$ python3 -q
>>> import numpy as np
>>> from numpy import linalg as LA
>>> np.set_printoptions(precision=2, suppress=True, linewidth=200)
>>> rd = lambda a: np.round(a, 2) + 0
>>> data = np.loadtxt("block4.csv", delimiter=",")
>>> rd(data)
array([[ 0.55,  0.41,  0.28],
       [ 0.41,  0.62, -0.26],
       [ 0.28, -0.26,  0.83]])
>>> rk = LA.matrix_rank(data)
>>> rk
np.int64(2)
>>> N = LA.svd(data)[2][rk:].T
>>> [int(LA.matrix_rank(np.delete(data, i, axis=0))) for i in range(3)]
[2, 2, 2]
>>> LA.matrix_rank(data.T @ data), LA.matrix_rank(data @ data.T)
(np.int64(2), np.int64(2))
>>> N.shape
(3, 1)
>>> rd(N @ N.T)
array([[ 0.45, -0.41, -0.28],
       [-0.41,  0.38,  0.26],
       [-0.28,  0.26,  0.17]])
>>> [int(LA.matrix_rank(data[:, :j + 1])) for j in range(3)]
[1, 2, 2]
>>> np.allclose(data @ N, 0)
True
>>> left, sigma, vt = LA.svd(data)
>>> np.argmax(sigma[:-1] / (sigma[1:] + 1e-6)) + 1
np.int64(2)
>>> B = left[:, :2] @ np.diag(sigma[:2]) @ vt[:2]
>>> rd(np.abs(data - B).max())
np.float64(0.0)
>>> rd(LA.norm(data - B, 2)), rd(sigma[2])
(np.float64(0.0), np.float64(0.0))
>>> LA.matrix_rank(B)
np.int64(2)
>>> W1 = np.array([[2, 7, 4, 4], [6, 9, 1, 9], [2, 0, 2, 7]])
>>> beta = np.array([0, 4, 7, 9])
>>> act = np.maximum(data @ W1 + beta, 0)
>>> (act > 0).astype(int)
array([[1, 1, 1, 1],
       [1, 1, 1, 1],
       [1, 1, 1, 1]])
>>> LA.matrix_rank(act)
np.int64(3)
>>> rd(act)
array([[ 4.13, 11.57, 10.18, 16.87],
       [ 4.04, 12.47,  8.76, 14.44],
       [ 0.67,  3.64,  9.51, 13.59]])
>>> Z = np.array([[1, -3, -2], [1, 1, 1], [2, 0, 0], [2, -1, 0]])
>>> (act @ Z).round(6).argmax(axis=1)
array([0, 0, 0])
>>> rd(act @ Z)
array([[ 69.8 , -17.69,   3.31],
       [ 62.91, -14.08,   4.4 ],
       [ 50.52, -11.97,   2.3 ]])
>>> m1 = np.loadtxt("m.csv", delimiter=",")
>>> m1
array([[13.,  3.,  2.],
       [-1.,  2.,  1.],
       [ 2.,  0.,  7.]])
>>> proj = np.triu(np.array([[-2, -3, 0], [3, 2, -3], [1, -1, -3]]), 1) + np.eye(3)
>>> B = proj @ m1 @ LA.inv(proj)
>>> LA.matrix_rank(B)
np.int64(3)
>>> np.trace(B), np.trace(m1)
(np.float64(22.0), np.float64(22.0))
>>> rng = np.random.default_rng(25408)
>>> idx = rng.permutation(3)
>>> B = m1[:, idx] * rng.choice([-1, 1], 3)
>>> B
array([[-13.,   2.,  -3.],
       [  1.,   1.,  -2.],
       [ -2.,   7.,  -0.]])
>>> left, _, vt = LA.svd(m1.T @ B)
>>> rd(LA.lstsq(m1, B)[0])
array([[-1.,  0.,  0.],
       [ 0.,  0., -1.],
       [ 0.,  1.,  0.]])
>>> idx
array([0, 2, 1])
>>> idx = rng.permutation(3)
>>> idx
array([1, 2, 0])
>>> B = m1[idx][:, idx]
>>> rd(LA.det(B)), rd(LA.det(m1[idx]))
(np.float64(201.0), np.float64(201.0))
>>> rd(np.sort(np.abs(LA.eigvals(B))))
array([ 2.45,  6.11, 13.44])
>>> np.trace(B)
np.float64(22.0)
>>> np.allclose(B, m1)
False
>>> B
array([[ 2.,  1., -1.],
       [ 0.,  7.,  2.],
       [ 3.,  2., 13.]])
>>> M = np.loadtxt("mat.csv", delimiter=",")
>>> rd(M)
array([[-6.61,  3.18, -6.8 ],
       [-0.85,  9.23, -3.76],
       [ 2.27, -8.5 ,  4.76],
       [ 0.91,  9.67, -2.36],
       [-0.47, -9.61,  2.73],
       [ 2.05,  9.69, -1.38],
       [ 0.54, -9.34,  3.53],
       [-7.7 , -1.85, -6.11],
       [-6.62,  3.15, -6.8 ],
       [ 7.43,  4.42,  5.03],
       [ 5.28,  8.27,  1.9 ],
       [ 7.08,  5.55,  4.36],
       [ 5.39,  8.18,  2.02],
       [-4.95,  6.01, -6.28],
       [-7.7 , -2.2 , -5.99],
       [-5.42,  5.36, -6.47],
       [-6.67,  3.03, -6.8 ],
       [ 1.41,  9.71, -1.95],
       [-6.76, -6.3 , -3.83],
       [ 7.68,  2.67,  5.82],
       [-5.77, -7.78, -2.49]])
>>> idx = M[:, 2] > np.median(M[:, 2])
>>> u = M[idx].mean(axis=0) - M[~idx].mean(axis=0)
>>> ((M - M.mean(axis=0)) @ u > 0).astype(int)
array([0, 0, 1, 1, 1, 1, 1, 0, 0, 1, 1, 1, 1, 0, 0, 0, 0, 1, 0, 1, 0])
>>> np.argsort(-np.abs(u).round(6), kind="stable")
array([0, 2, 1])
>>> rd((((M - M.mean(axis=0)) @ u > 0) == idx).mean())
np.float64(0.95)
>>> idx.astype(int)
array([0, 0, 1, 0, 1, 1, 1, 0, 0, 1, 1, 1, 1, 0, 0, 0, 0, 1, 0, 1, 0])
